% python3 -q
>>> import numpy as np
>>> from numpy import linalg as LA
>>> np.set_printoptions(precision=2, suppress=True, linewidth=160, legacy="1.25")
>>> feats = np.array([[1, 1, 1, 1, -1, -1, -1, -1],
...     [1, -1, 1, -1, -1, 1, -1, 1],
...     [1, 1, 1, 1, 1, 1, 1, 1],
...     [1, -1, 1, -1, 1, -1, 1, -1]])
>>> feats
array([[ 1,  1,  1,  1, -1, -1, -1, -1],
       [ 1, -1,  1, -1, -1,  1, -1,  1],
       [ 1,  1,  1,  1,  1,  1,  1,  1],
       [ 1, -1,  1, -1,  1, -1,  1, -1]])
>>> def softmax(z):
...     e = np.exp(z - z.max(axis=-1, keepdims=True))
...     return e / e.sum(axis=-1, keepdims=True)
... 
>>> softmax(feats[0])
array([0.22, 0.22, 0.22, 0.22, 0.03, 0.03, 0.03, 0.03])
>>> np.round(softmax(10 * feats[0]), 2) + 0
array([0.25, 0.25, 0.25, 0.25, 0.  , 0.  , 0.  , 0.  ])
>>> att = feats @ feats.T / np.sqrt(8)
>>> softmax(att)
array([[0.85, 0.05, 0.05, 0.05],
       [0.05, 0.85, 0.05, 0.05],
       [0.05, 0.05, 0.85, 0.05],
       [0.05, 0.05, 0.05, 0.85]])
>>> softmax(att).round(6).argmax(axis=1)
array([0, 1, 2, 3])
>>> softmax(att)[0] @ feats
array([ 1. ,  0.8,  1. ,  0.8, -0.8, -0.8, -0.8, -0.8])
>>> m1 = np.array([[4, 4, 4, 4, 4, 4, 4, 4],
...     [4, 8, 8, 8, 8, 8, 8, 8],
...     [4, 8, 12, 12, 12, 12, 12, 12],
...     [4, 8, 12, 16, 16, 16, 16, 16],
...     [4, 8, 12, 16, 20, 20, 20, 20],
...     [4, 8, 12, 16, 20, 24, 24, 24],
...     [4, 8, 12, 16, 20, 24, 28, 28],
...     [4, 8, 12, 16, 20, 24, 28, 32]])
>>> m1
array([[ 4,  4,  4,  4,  4,  4,  4,  4],
       [ 4,  8,  8,  8,  8,  8,  8,  8],
       [ 4,  8, 12, 12, 12, 12, 12, 12],
       [ 4,  8, 12, 16, 16, 16, 16, 16],
       [ 4,  8, 12, 16, 20, 20, 20, 20],
       [ 4,  8, 12, 16, 20, 24, 24, 24],
       [ 4,  8, 12, 16, 20, 24, 28, 28],
       [ 4,  8, 12, 16, 20, 24, 28, 32]])
>>> L = LA.cholesky(m1)
>>> L @ L.T
array([[ 4.,  4.,  4.,  4.,  4.,  4.,  4.,  4.],
       [ 4.,  8.,  8.,  8.,  8.,  8.,  8.,  8.],
       [ 4.,  8., 12., 12., 12., 12., 12., 12.],
       [ 4.,  8., 12., 16., 16., 16., 16., 16.],
       [ 4.,  8., 12., 16., 20., 20., 20., 20.],
       [ 4.,  8., 12., 16., 20., 24., 24., 24.],
       [ 4.,  8., 12., 16., 20., 24., 28., 28.],
       [ 4.,  8., 12., 16., 20., 24., 28., 32.]])
>>> np.prod(np.diag(L)) ** 2, np.round(LA.det(m1), 2)
(65536.0, 65536.0)
>>> np.diag(L) ** 2
array([4., 4., 4., 4., 4., 4., 4., 4.])
>>> W0 = np.tanh(np.array([[1.1, 0.4],
...     [0.5, 1.5],
...     [-0.4, 0.8],
...     [-1.3, 1.0],
...     [-1.0, -0.2],
...     [0.2, 0.2],
...     [-0.4, 0.7],
...     [1.1, 0.8],
...     [-3.3, 0.5],
...     [-0.9, -0.3],
...     [-1.4, -0.5],
...     [-0.2, -2.0],
...     [0.4, 1.1],
...     [0.1, 0.1],
...     [1.0, 0.4],
...     [0.7, 0.1],
...     [-1.8, -0.7],
...     [0.7, 0.6],
...     [-1.0, 2.1],
...     [0.6, -0.1],
...     [-0.5, -0.5],
...     [-1.1, 0.6],
...     [1.0, -0.3],
...     [0.6, -1.0],
...     [1.7, -0.9],
...     [-0.6, 2.2],
...     [-0.4, 1.3],
...     [2.3, -0.2],
...     [-0.2, 0.4],
...     [0.9, -1.7],
...     [-0.1, 1.2]]) @ np.array([[1.7, -0.4, -0.9], [-0.3, -1.0, 1.5]]))
>>> W0
array([[ 0.94, -0.69, -0.37],
       [ 0.38, -0.94,  0.95],
       [-0.73, -0.56,  0.92],
       [-0.99, -0.45,  0.99],
       [-0.93,  0.54,  0.54],
       [ 0.27, -0.27,  0.12],
       [-0.71, -0.49,  0.89],
       [ 0.93, -0.85,  0.21],
       [-1.  ,  0.68,  1.  ],
       [-0.89,  0.58,  0.35],
       [-0.98,  0.79,  0.47],
       [ 0.25,  0.97, -0.99],
       [ 0.34, -0.85,  0.86],
       [ 0.14, -0.14,  0.06],
       [ 0.92, -0.66, -0.29],
       [ 0.82, -0.36, -0.45],
       [-0.99,  0.89,  0.52],
       [ 0.77, -0.71,  0.26],
       [-0.98, -0.94,  1.  ],
       [ 0.78, -0.14, -0.6 ],
       [-0.6 ,  0.6 , -0.29],
       [-0.97, -0.16,  0.96],
       [ 0.95, -0.1 , -0.87],
       [ 0.87,  0.64, -0.97],
       [ 1.  ,  0.22, -0.99],
       [-0.93, -0.96,  1.  ],
       [-0.79, -0.81,  0.98],
       [ 1.  , -0.62, -0.98],
       [-0.43, -0.31,  0.65],
       [ 0.97,  0.87, -1.  ],
       [-0.49, -0.82,  0.96]])
>>> hat = W0 @ LA.solve(W0.T @ W0, W0.T)
>>> np.allclose(hat @ hat, hat)
True
>>> np.round(np.trace(hat), 2)
3.0
>>> LA.matrix_rank(np.eye(31) - hat)
28
>>> np.round(np.diag(hat), 2) + 0
array([0.07, 0.23, 0.06, 0.07, 0.07, 0.02, 0.05, 0.15, 0.23, 0.06, 0.1 , 0.09, 0.19, 0.  , 0.07, 0.04, 0.13, 0.13, 0.17, 0.03, 0.1 , 0.06, 0.06, 0.08, 0.06,
       0.16, 0.1 , 0.2 , 0.02, 0.15, 0.07])
>>> hat @ W0[:, 1]
array([-0.69, -0.94, -0.56, -0.45,  0.54, -0.27, -0.49, -0.85,  0.68,  0.58,  0.79,  0.97, -0.85, -0.14, -0.66, -0.36,  0.89, -0.71, -0.94, -0.14,  0.6 ,
       -0.16, -0.1 ,  0.64,  0.22, -0.96, -0.81, -0.62, -0.31,  0.87, -0.82])
